% ipython --no-banner

In [1]: import numpy as np

In [2]: np.set_printoptions(precision=2, suppress=True, linewidth=200, legacy="1.25")

In [3]: def tidy(a):
   ...:     return np.round(a, 2) + 0
   ...: 

In [4]: A = np.array([[1.0, 0.6, -1.6, 0.9, -0.5, -0.3],
   ...:     [0.0, -1.2, -1.5, 0.5, -0.8, 0.4],
   ...:     [0.3, -0.2, -1.5, -0.4, 1.0, 0.1],
   ...:     [-0.2, 0.5, 0.2, -0.6, -0.2, -0.6]])

In [5]: A[:, 1] *= 20

In [6]: A
Out[6]: 
array([[  1. ,  12. ,  -1.6,   0.9,  -0.5,  -0.3],
       [  0. , -24. ,  -1.5,   0.5,  -0.8,   0.4],
       [  0.3,  -4. ,  -1.5,  -0.4,   1. ,   0.1],
       [ -0.2,  10. ,   0.2,  -0.6,  -0.2,  -0.6]])

In [7]: # column 1 dominates

In [8]: np.linalg.cond(A) > 100
Out[8]: False

In [9]: np.linalg.matrix_rank(A, rtol=0.1)
Out[9]: 1

In [10]: tidy(np.linalg.norm(A, 2) / np.linalg.norm(A))
Out[10]: 0.99

In [11]: np.argsort(-np.linalg.norm(A, axis=0).round(6), kind="stable")[:3]
Out[11]: array([1, 2, 4])

In [12]: feats = np.loadtxt("m.csv", delimiter=",")

In [13]: feats
Out[13]: 
array([[4., 0., 3.],
       [0., 4., 0.],
       [3., 0., 4.]])

In [14]: M2 = np.linalg.inv(feats)

In [15]: tidy(np.linalg.cond(feats))
Out[15]: 7.0

In [16]: np.allclose(M2, feats.T)
Out[16]: False

In [17]: feats @ M2
Out[17]: 
array([[1., 0., 0.],
       [0., 1., 0.],
       [0., 0., 1.]])
